$ python -q
>>> import numpy as np
>>> np.set_printoptions(precision=2, suppress=True, linewidth=140, legacy="1.25")
>>> rnd = lambda a: np.round(a, 2) + 0
>>> W0 = np.load("sample0.npy")
>>> rnd(W0)
array([[-2.18, -0.86,  1.17,  3.9 ,  0.97,  1.22,  0.08, -0.7 ],
       [-2.79, -0.19,  1.57,  2.48, -0.04,  1.45,  2.54,  0.15],
       [-1.93, -0.95,  1.02,  3.99,  1.13,  1.11, -0.44, -0.84],
       [ 0.5 ,  1.16, -0.2 , -3.55, -1.58, -0.41,  2.55,  1.26],
       [ 1.82, -0.74, -1.09,  0.79,  1.26, -0.83, -3.98, -1.1 ],
       [-2.76, -0.36,  1.53,  2.93,  0.2 ,  1.45,  2.05, -0.05],
       [-1.21,  0.95,  0.76, -1.78, -1.48,  0.49,  3.86,  1.25],
       [-1.86,  0.72,  1.11, -0.71, -1.24,  0.85,  3.98,  1.08],
       [ 0.96,  1.14, -0.46, -3.82, -1.5 , -0.64,  1.99,  1.18],
       [-0.29,  1.12,  0.25, -2.89, -1.61,  0.  ,  3.3 ,  1.32],
       [ 0.55, -1.08, -0.39,  2.61,  1.59, -0.14, -3.5 , -1.32],
       [-0.95,  1.01,  0.61, -2.14, -1.54,  0.35,  3.74,  1.29],
       [-2.79, -0.17,  1.57,  2.42, -0.07,  1.44,  2.59,  0.17],
       [ 1.52, -0.86, -0.92,  1.31,  1.38, -0.66, -3.95, -1.19],
       [ 1.12,  1.12, -0.55, -3.89, -1.46, -0.72,  1.77,  1.14]])
>>> left, sig, vt = np.linalg.svd(W0)
>>> vecs = vt[:(sig > 1e-8).sum()]
>>> rng = np.random.default_rng(92792)
>>> x = W0[5] + -1 * W0[11] + rng.integers(2) * np.eye(8)[2]
>>> rnd(x)
array([-1.81, -1.37,  1.92,  5.07,  1.74,  1.1 , -1.69, -1.34])
>>> print(rnd(np.linalg.norm(x - vecs.T @ vecs @ x)))
0.95
>>> np.allclose(vecs.T @ vecs @ x, x)
False
>>> rnd(np.diag(vecs.T @ vecs))
array([0.31, 0.05, 0.1 , 0.64, 0.1 , 0.08, 0.63, 0.07])
>>> blk = np.stack([W0, -1 * W0, W0[::-1]])
>>> rnd(blk.sum(axis=0))
array([[ 1.12,  1.12, -0.55, -3.89, -1.46, -0.72,  1.77,  1.14],
       [ 1.52, -0.86, -0.92,  1.31,  1.38, -0.66, -3.95, -1.19],
       [-2.79, -0.17,  1.57,  2.42, -0.07,  1.44,  2.59,  0.17],
       [-0.95,  1.01,  0.61, -2.14, -1.54,  0.35,  3.74,  1.29],
       [ 0.55, -1.08, -0.39,  2.61,  1.59, -0.14, -3.5 , -1.32],
       [-0.29,  1.12,  0.25, -2.89, -1.61,  0.  ,  3.3 ,  1.32],
       [ 0.96,  1.14, -0.46, -3.82, -1.5 , -0.64,  1.99,  1.18],
       [-1.86,  0.72,  1.11, -0.71, -1.24,  0.85,  3.98,  1.08],
       [-1.21,  0.95,  0.76, -1.78, -1.48,  0.49,  3.86,  1.25],
       [-2.76, -0.36,  1.53,  2.93,  0.2 ,  1.45,  2.05, -0.05],
       [ 1.82, -0.74, -1.09,  0.79,  1.26, -0.83, -3.98, -1.1 ],
       [ 0.5 ,  1.16, -0.2 , -3.55, -1.58, -0.41,  2.55,  1.26],
       [-1.93, -0.95,  1.02,  3.99,  1.13,  1.11, -0.44, -0.84],
       [-2.79, -0.19,  1.57,  2.48, -0.04,  1.45,  2.54,  0.15],
       [-2.18, -0.86,  1.17,  3.9 ,  0.97,  1.22,  0.08, -0.7 ]])
>>> rnd(np.einsum("bij,cij->bc", blk, blk))
array([[ 375.  , -375.  ,  106.96],
       [-375.  ,  375.  , -106.96],
       [ 106.96, -106.96,  375.  ]])
>>> np.argsort(-np.linalg.norm(W0, axis=0).round(6), kind="stable")[:3]
array([6, 3, 0])
>>> np.linalg.cond(W0) > 100
True
>>> np.linalg.matrix_rank(W0, rtol=0.1)
2
>>> rnd(np.linalg.norm(W0, 2) / np.linalg.norm(W0))
0.78
>>> [round(float(x), 2) for x in np.linalg.svd(W0, compute_uv=False)[:3]]
[15.14, 12.07, 0.0]
>>> u, v = W0[4], W0[10]
>>> rnd(u @ v)
21.81
>>> rnd(u @ u)
25.0
>>> pr = (u @ v) / (u @ u) * u
>>> print(rnd((v - pr) @ u))
0.0
>>> np.linalg.matrix_rank(np.outer(u, v))
1
>>> rnd(pr)
array([ 1.59, -0.65, -0.95,  0.69,  1.1 , -0.72, -3.47, -0.96])
>>> J = np.loadtxt("block6.csv", delimiter=",")
>>> J
array([[-2., -1.,  0., -1., -1., -1., -2.],
       [-2., -2., -1.,  0., -1., -1., -1.],
       [-1., -2., -2., -1.,  0., -1., -1.],
       [-1., -1., -2., -2., -1.,  0., -1.],
       [-1., -1., -1., -2., -2., -1.,  0.],
       [ 0., -1., -1., -1., -2., -2., -1.],
       [-1.,  0., -1., -1., -1., -2., -2.]])
>>> lab = rng.permutation(7)
>>> lab
array([5, 0, 3, 2, 1, 6, 4])
>>> M2 = J[lab][:, lab]
>>> rnd(np.linalg.det(M2)), rnd(np.linalg.det(J[lab]))
(-64.0, 64.0)
>>> u = np.array([6, 1])
>>> np.cross(J[2, :3], J[0, :3])
array([-2.,  4., -3.])
>>> arr = np.array([[0.5, 0.0, 0.5, 0.0],
...     [0.0, 1.0, 0.0, 0.0],
...     [0.0, 0.0, 1.0, 0.0],
...     [0.5, 0.0, 0.0, 0.5]])
>>> arr[1] @ arr[2]
0.0
>>> rnd(np.linalg.norm(arr[1] - arr[2]))
1.41
>>> print(rnd(np.linalg.norm(arr[1], 1)), rnd(np.linalg.norm(arr[1], np.inf)))
1.0 1.0
>>> print(rnd(np.linalg.norm(arr, 1)), rnd(np.linalg.norm(arr, np.inf)))
1.5 1.0
>>> print(rnd(np.linalg.norm(arr, "nuc")))
3.2
>>> ev, vecs = np.linalg.eig(arr)
>>> print(np.prod(ev))
0.25
>>> lab = rng.permutation(4)
>>> M2 = arr[:, lab] * rng.choice([-1, 1], 4)
>>> M2
array([[0.5, 0.5, 0. , 0. ],
       [0. , 0. , 0. , 1. ],
       [1. , 0. , 0. , 0. ],
       [0. , 0.5, 0.5, 0. ]])
>>> left, _, vt = np.linalg.svd(arr.T @ M2)
>>> rnd(np.linalg.lstsq(arr, M2)[0])
array([[0., 1., 0., 0.],
       [0., 0., 0., 1.],
       [1., 0., 0., 0.],
       [0., 0., 1., 0.]])
>>> lab = rng.permutation(4)
>>> lab
array([3, 1, 0, 2])
>>> M2 = arr[lab][:, lab]
>>> rnd(np.sort(np.abs(np.linalg.eigvals(M2))))
array([0.5, 0.5, 1. , 1. ])
>>> rnd(np.linalg.det(M2)), rnd(np.linalg.det(arr[lab]))
(0.25, 0.25)
>>> M2 = np.array([[5, -3], [-5, 5], [1, -2], [-1, 1]])
>>> print(np.einsum("ij,ij->i", arr, arr))
[0.5 1.  1.  0.5]
>>> np.vstack([arr, M2.T]).shape
(6, 4)
>>> np.linalg.matrix_rank(arr @ M2)
2
>>> arr @ M2
array([[ 3. , -2.5],
       [-5. ,  5. ],
       [ 1. , -2. ],
       [ 2. , -1. ]])
>>> M2.T @ arr.T
array([[ 3. , -5. ,  1. ,  2. ],
       [-2.5,  5. , -2. , -1. ]])
>>> A = np.array([[2, 3, 4], [5, 6, 7], [8, 9, 10], [11, 12, 13]])
>>> A
array([[ 2,  3,  4],
       [ 5,  6,  7],
       [ 8,  9, 10],
       [11, 12, 13]])
>>> M2 = A + rng.integers(-2, 3, (4, 2)) @ rng.integers(-2, 3, (2, 3))
>>> M2
array([[ 6,  3,  2],
       [ 4,  6,  8],
       [10,  9,  8],
       [ 8, 12, 14]])
>>> M2 - A
array([[ 4,  0, -2],
       [-1,  0,  1],
       [ 2,  0, -2],
       [-3,  0,  1]])
>>> np.abs(M2 - A).sum(axis=1)
array([6, 2, 4, 4])
>>> rnd(np.linalg.svd(M2 - A, compute_uv=False))
array([6.23, 1.06, 0.  ])
>>> Q, R = np.linalg.qr(arr)
>>> print(rnd(np.trace(Q @ Q.T)))
4.0
>>> rnd(np.abs(np.diag(R)))
array([0.71, 1.  , 1.06, 0.33])
>>> rnd(abs(R[0, 0])), rnd(np.linalg.norm(arr[:, 0]))
(0.71, 0.71)
>>> rnd(R)
array([[-0.71,  0.  , -0.35, -0.35],
       [ 0.  ,  1.  ,  0.  ,  0.  ],
       [ 0.  ,  0.  , -1.06,  0.12],
       [ 0.  ,  0.  ,  0.  ,  0.33]])
>>> rnd(Q @ R)
array([[0.5, 0. , 0.5, 0. ],
       [0. , 1. , 0. , 0. ],
       [0. , 0. , 1. , 0. ],
       [0.5, 0. , 0. , 0.5]])
>>> mat = np.array([[0, 0, 0, 0], [0, 0, 0, 0], [0, 0, 2, 0], [0, 2, 0, 0]])
>>> left, sig, vt = np.linalg.svd(A)
>>> vecs = vt[:(sig > 1e-8).sum()]
>>> x = A[1] + -1 * A[0] + rng.integers(2) * np.eye(3)[1]
>>> x
array([3., 4., 3.])
>>> rnd(vecs.T @ vecs)
array([[ 0.83,  0.33, -0.17],
       [ 0.33,  0.33,  0.33],
       [-0.17,  0.33,  0.83]])
>>> rnd(np.linalg.norm(x - vecs.T @ vecs @ x))
0.82
>>> rnd(np.diag(vecs.T @ vecs))
array([0.83, 0.33, 0.83])
>>> mat @ mat.T
array([[0, 0, 0, 0],
       [0, 0, 0, 0],
       [0, 0, 4, 0],
       [0, 0, 0, 4]])
>>> rnd(np.linalg.pinv(mat))
array([[0. , 0. , 0. , 0. ],
       [0. , 0. , 0. , 0.5],
       [0. , 0. , 0.5, 0. ],
       [0. , 0. , 0. , 0. ]])
>>> mat.T @ mat
array([[0, 0, 0, 0],
       [0, 4, 0, 0],
       [0, 0, 4, 0],
       [0, 0, 0, 0]])
>>> feats = np.load("mat.npy")
>>> print(feats)
[[4. 3. 0. 0. 0.]
 [3. 4. 3. 0. 0.]
 [0. 3. 0. 3. 0.]
 [0. 0. 3. 3. 3.]
 [0. 0. 0. 3. 1.]]
>>> blk = np.stack([feats, 4 * feats, feats[::-1]])
>>> rnd(np.linalg.norm(blk, axis=(1, 2)))
array([10.68, 42.71, 10.68])
>>> print(np.einsum("bij,cij->bc", blk, blk))
[[ 114.  456.   36.]
 [ 456. 1824.  144.]
 [  36.  144.  114.]]
>>> np.linalg.matrix_rank(blk.reshape(3, -1))
2
>>> blk.sum(axis=0)
array([[20., 15.,  0.,  3.,  1.],
       [15., 20., 18.,  3.,  3.],
       [ 0., 18.,  0., 18.,  0.],
       [ 3.,  4., 18., 15., 15.],
       [ 4.,  3.,  0., 15.,  5.]])
>>> print(rnd(np.linalg.det(blk)))
[   153. 156672.    153.]
>>> blk.shape
(3, 5, 5)
>>> ev, vecs = np.linalg.eig(feats)
>>> rnd(np.sort(np.linalg.eigvals(feats.T)))
array([-3.46, -0.45,  2.11,  5.86,  7.94])
>>> ev, vecs = np.linalg.eigh(feats)
>>> rnd(ev)
array([-3.46, -0.45,  2.11,  5.86,  7.94])
>>> rnd(np.linalg.eigvalsh(feats + 5 * np.eye(5)))
array([ 1.54,  4.55,  7.11, 10.86, 12.94])
>>> rnd(np.abs(vecs[:, -1]))
array([0.52, 0.69, 0.38, 0.31, 0.13])
>>> rnd(np.linalg.svd(feats, compute_uv=False))
array([7.94, 5.86, 3.46, 2.11, 0.45])
>>> np.abs(vecs[:, -1]).round(6).argmax()
1
>>> lab = rng.permutation(5)
>>> M2 = feats[:, lab] * rng.choice([-1, 1], 5)
>>> M2
array([[-0.,  0.,  0.,  3., -4.],
       [-0.,  0.,  3.,  4., -3.],
       [-3.,  0.,  0.,  3., -0.],
       [-3.,  3.,  3.,  0., -0.],
       [-3.,  1.,  0.,  0., -0.]])
>>> left, _, vt = np.linalg.svd(feats.T @ M2)
>>> rnd(np.linalg.lstsq(feats, M2)[0])
array([[ 0.,  0.,  0.,  0., -1.],
       [ 0.,  0.,  0.,  1.,  0.],
       [ 0.,  0.,  1.,  0.,  0.],
       [-1.,  0.,  0.,  0.,  0.],
       [ 0.,  1.,  0.,  0.,  0.]])
>>> print(rnd(left @ vt))
[[ 0.  0.  0.  0. -1.]
 [ 0.  0.  0.  1.  0.]
 [ 0.  0.  1.  0.  0.]
 [-1.  0.  0.  0.  0.]
 [ 0.  1.  0.  0.  0.]]
>>> m1 = np.loadtxt("arr.csv", delimiter=",")
>>> m1
array([[-0.77,  0.64,  0.79, -0.96, -0.42, -0.99,  0.89],
       [-0.9 ,  1.  ,  0.08, -0.95, -0.45, -0.99, -0.56],
       [ 0.53,  0.61, -0.73,  0.45, -0.86, -0.18, -0.95],
       [ 0.46, -0.92, -0.2 ,  0.9 ,  0.91,  0.99,  0.29],
       [ 0.89, -0.99, -0.64,  0.83, -0.86,  0.63, -0.81],
       [ 0.96, -1.  , -0.42,  0.92, -0.83,  0.86, -0.32],
       [ 0.12, -0.23, -0.2 ,  0.74,  0.85,  0.95,  0.06],
       [ 0.29,  0.77, -0.46, -0.72, -0.99, -0.99, -0.92],
       [ 0.96, -1.  , -0.62,  1.  ,  0.89,  1.  , -0.05],
       [ 0.98, -1.  , -0.77,  0.96, -0.97,  0.84, -0.89],
       [-0.69,  0.7 ,  0.64, -0.86,  0.06, -0.91,  0.78],
       [-0.74,  0.96,  0.36, -0.58,  0.73, -0.3 ,  0.51],
       [ 0.24, -0.93,  0.24,  0.44,  0.62,  0.77,  0.65],
       [-0.54,  0.88,  0.23, -0.52,  0.31, -0.49,  0.24],
       [-0.64,  0.97,  0.3 , -0.92, -0.81, -0.99, -0.09],
       [ 0.8 , -1.  , -0.08,  0.98,  0.97,  1.  ,  0.74],
       [ 0.08,  0.36,  0.04, -0.91, -0.99, -1.  , -0.62],
       [-0.95,  0.96,  0.88, -0.91,  0.97, -0.54,  0.98],
       [-0.22, -0.56,  0.49, -0.53, -0.03, -0.61,  0.71],
       [ 0.8 , -0.96, -0.71,  0.99,  0.98,  1.  , -0.45],
       [ 0.94, -0.88, -0.93,  0.98, -0.71,  0.98, -0.99],
       [-0.78,  0.99,  0.14, -0.46,  0.82,  0.  ,  0.14],
       [-0.79,  0.97,  0.58, -0.96, -0.69, -0.99,  0.47],
       [ 0.5 , -0.28, -0.45,  0.24, -0.81, -0.35, -0.76],
       [ 0.21, -0.6 ,  0.24, -0.86, -0.98, -0.99, -0.17],
       [ 1.  , -1.  , -0.99,  1.  ,  0.44,  1.  , -1.  ],
       [-0.83,  0.93,  0.69, -0.89,  0.52, -0.88,  0.84],
       [ 0.99, -0.99, -0.98,  0.99, -0.99,  0.95, -1.  ],
       [-0.18,  0.68, -0.14,  0.2 ,  0.48,  0.48, -0.18],
       [-0.96,  1.  ,  0.73, -0.98,  0.36, -0.99,  0.74],
       [ 0.78, -0.96, -0.54,  0.88, -0.12,  0.92, -0.59],
       [-0.62, -0.52,  0.71,  0.25,  0.99,  0.96,  0.97],
       [-0.96,  0.94,  0.94, -0.99,  0.6 , -0.99,  0.99],
       [-0.87,  0.81,  0.87, -0.98, -0.12, -0.99,  0.95],
       [ 0.58, -1.  ,  0.05,  0.98,  0.99,  1.  ,  0.84],
       [-0.96,  0.97,  0.87, -0.72,  1.  ,  0.7 ,  0.99],
       [-0.33,  0.81, -0.11,  0.32,  0.79,  0.76, -0.03]])
>>> Xc = m1 - m1.mean(axis=0)
>>> vecs = np.linalg.svd(Xc)[2][:6]
>>> M2 = Xc - Xc @ vecs.T @ vecs
>>> np.linalg.norm(M2, axis=1).round(6).argmax()
27
>>> rnd(M2.std(axis=0))
array([0.01, 0.  , 0.04, 0.01, 0.  , 0.  , 0.02])
